>>> import numpy as np
>>> import numpy.linalg as la
>>> np.set_printoptions(precision=2, suppress=True, linewidth=100, sign=" ")
>>> tidy = lambda a: np.round(a, 2) + 0
>>> M = np.load("sample2.npy")
>>> print(M)
[[ 6  0  0  5  0  0  0]
 [ 6  0  0  0  0  0  0]
 [ 0  4  0  1  0  0  5]
 [ 0  0  0  0  7  4  0]
 [ 0  0  1  0  0  0  7]
 [ 0  0  9  0  9  1  3]]
>>> left, sig, vt = la.svd(M, full_matrices=False)
>>> print(tidy(np.cumsum(sig ** 2) / np.sum(sig ** 2)))
[ 0.5   0.7   0.88  0.95  0.98  1.  ]
>>> print(tidy(sig))
[ 14.53   9.35   8.83   5.43   3.46   2.8 ]
>>> print(tidy(np.sqrt((sig ** 2).sum())), tidy(la.norm(M)))
20.64 20.64
>>> print(np.allclose(left * sig @ vt, M))
True
>>> print(tidy(vt @ vt.T))
[[ 1.  0.  0.  0.  0.  0.]
 [ 0.  1.  0.  0.  0.  0.]
 [ 0.  0.  1.  0.  0.  0.]
 [ 0.  0.  0.  1.  0.  0.]
 [ 0.  0.  0.  0.  1.  0.]
 [ 0.  0.  0.  0.  0.  1.]]
>>> print(np.abs(left[:, 0]).round(6).argmax())
5
>>> arr = np.load("block16.npy")
>>> print(arr)
[[-0.02 -0.01 -0.02 -0.07 -0.02  0.09  0.08 -0.04  0.09 -0.02 -0.09  0.21 -0.01  0.01]
 [ 0.08  0.04  0.08  0.28  0.08 -0.36 -0.32  0.16 -0.36  0.08  0.36 -0.84  0.04 -0.04]
 [-0.24 -0.12 -0.24 -0.84 -0.24  1.08  0.96 -0.48  1.08 -0.24 -1.08  2.52 -0.12  0.12]
 [-0.34 -0.17 -0.34 -1.19 -0.34  1.53  1.36 -0.68  1.53 -0.34 -1.53  3.57 -0.17  0.17]
 [ 0.16  0.08  0.16  0.56  0.16 -0.72 -0.64  0.32 -0.72  0.16  0.72 -1.68  0.08 -0.08]
 [ 0.08  0.04  0.08  0.28  0.08 -0.36 -0.32  0.16 -0.36  0.08  0.36 -0.84  0.04 -0.04]
 [-0.12 -0.06 -0.12 -0.42 -0.12  0.54  0.48 -0.24  0.54 -0.12 -0.54  1.26 -0.06  0.06]
 [ 0.1   0.05  0.1   0.35  0.1  -0.45 -0.4   0.2  -0.45  0.1   0.45 -1.05  0.05 -0.05]
 [ 0.3   0.15  0.3   1.05  0.3  -1.35 -1.2   0.6  -1.35  0.3   1.35 -3.15  0.15 -0.15]
 [-0.26 -0.13 -0.26 -0.91 -0.26  1.17  1.04 -0.52  1.17 -0.26 -1.17  2.73 -0.13  0.13]
 [ 0.1   0.05  0.1   0.35  0.1  -0.45 -0.4   0.2  -0.45  0.1   0.45 -1.05  0.05 -0.05]]
>>> # columns 0 and 2 are equal
>>> print(np.abs(np.diag(la.qr(arr)[1])) > 1e-9)
[ True False False False False False False False False False False]
>>> print(np.allclose(arr[:-1].T @ la.lstsq(arr[:-1].T, arr[-1])[0], arr[-1]))
True
>>> try:
...     la.inv(arr)
... except la.LinAlgError as e:
...     print("failed:", e)
... 
failed: Last 2 dimensions of the array must be square
>>> print(la.lstsq(arr[:-1].T, arr[-1])[2])
1
>>> rk = la.matrix_rank(arr)
>>> print(rk)
1
>>> null = la.svd(arr)[2][rk:].T
>>> print([int(la.matrix_rank(arr[:i])) for i in range(1, len(arr) + 1)])
[1, 1, 1, 1, 1, 1, 1, 1, 1, 1, 1]
>>> print([int(la.matrix_rank(arr[:, :j + 1])) for j in range(14)])
[1, 1, 1, 1, 1, 1, 1, 1, 1, 1, 1, 1, 1, 1]
>>> print(np.allclose(arr @ null, 0))
True
>>> print([int(la.matrix_rank(np.delete(arr, i, axis=0))) for i in range(11)])
[1, 1, 1, 1, 1, 1, 1, 1, 1, 1, 1]
>>> A = np.load("dump.npy")
>>> print(A)
[[ 27   9 -27  18  -9   0]
 [ 24   8 -24  16  -8   0]
 [  0   0   0   0   0   0]
 [  0   0   0   0   0   0]
 [ -6  -2   6  -4   2   0]
 [ 21   7 -21  14  -7   0]
 [  3   1  -3   2  -1   0]
 [-24  -8  24 -16   8   0]
 [-24  -8  24 -16   8   0]
 [-27  -9  27 -18   9   0]
 [ 27   9 -27  18  -9   0]
 [-27  -9  27 -18   9   0]
 [-18  -6  18 -12   6   0]]
>>> rng = np.random.default_rng(80301)
>>> out = A + rng.integers(-2, 3, (13, 1)) @ rng.integers(-2, 3, (1, 6))
>>> print(out)
[[ 23   5 -27  16  -7   0]
 [ 26  10 -24  17  -9   0]
 [  0   0   0   0   0   0]
 [  0   0   0   0   0   0]
 [ -2   2   6  -2   0   0]
 [ 17   3 -21  12  -5   0]
 [  1  -1  -3   1   0   0]
 [-28 -12  24 -18  10   0]
 [-26 -10  24 -17   9   0]
 [-27  -9  27 -18   9   0]
 [ 27   9 -27  18  -9   0]
 [-25  -7  27 -17   8   0]
 [-18  -6  18 -12   6   0]]
>>> print(la.matrix_rank(out - A, tol=1e-8))
1
>>> print(out - A)
[[-4 -4  0 -2  2  0]
 [ 2  2  0  1 -1  0]
 [ 0  0  0  0  0  0]
 [ 0  0  0  0  0  0]
 [ 4  4  0  2 -2  0]
 [-4 -4  0 -2  2  0]
 [-2 -2  0 -1  1  0]
 [-4 -4  0 -2  2  0]
 [-2 -2  0 -1  1  0]
 [ 0  0  0  0  0  0]
 [ 0  0  0  0  0  0]
 [ 2  2  0  1 -1  0]
 [ 0  0  0  0  0  0]]
